$ python3 -q
>>> import numpy as np
>>> np.set_printoptions(precision=3, suppress=True, linewidth=200, legacy="1.25")
>>> E = np.load("x.npy")
>>> print(E)
[[ 0.  0.  2.  3. -1.]
 [ 0.  0.  3.  2. -2.]
 [ 2.  3.  0.  0.  0.]
 [ 3.  2.  0.  0.  0.]
 [-1. -2.  0.  0.  0.]]
>>> r0, v = E[3], E[0]
>>> print(r0 @ v)
0.0
>>> pr = (r0 @ v) / (r0 @ r0) * r0
>>> print((v - pr) @ r0)
0.0
>>> print(np.outer(r0, v))
[[ 0.  0.  6.  9. -3.]
 [ 0.  0.  4.  6. -2.]
 [ 0.  0.  0.  0. -0.]
 [ 0.  0.  0.  0. -0.]
 [ 0.  0.  0.  0. -0.]]
>>> print([round(float(x), 3) for x in np.linalg.svd(E, compute_uv=False)[:3]])
[5.439, 5.439, 1.192]
>>> evals, V = np.linalg.eigh(E)
>>> x0 = np.array([-3, 3, 0, -3, 1])
>>> print(np.round(V * np.abs(evals) @ V.T, 3) + 0)
[[ 3.089  2.112  0.     0.     0.   ]
 [ 2.112  3.541  0.     0.     0.   ]
 [ 0.     0.     2.566  1.903 -1.672]
 [ 0.     0.     1.903  2.915 -0.939]
 [ 0.     0.    -1.672 -0.939  1.15 ]]
>>> left, sigma, VT = np.linalg.svd(E)
>>> V = VT[:(sigma > 1e-8).sum()]
>>> rng = np.random.default_rng(16357)
>>> x0 = E[0] + -3 * E[3] + rng.integers(2) * np.eye(5)[4]
>>> print(x0)
[-9. -6.  2.  3. -1.]
>>> print(np.linalg.matrix_rank(np.vstack([E, x0])))
4
>>> print(np.diag(V.T @ V))
[1.    1.    0.619 0.976 0.405]
>>> print(np.round(V.T @ V, 3) + 0)
[[ 1.     0.     0.     0.     0.   ]
 [ 0.     1.     0.     0.     0.   ]
 [ 0.     0.     0.619  0.095 -0.476]
 [ 0.     0.     0.095  0.976  0.119]
 [ 0.     0.    -0.476  0.119  0.405]]
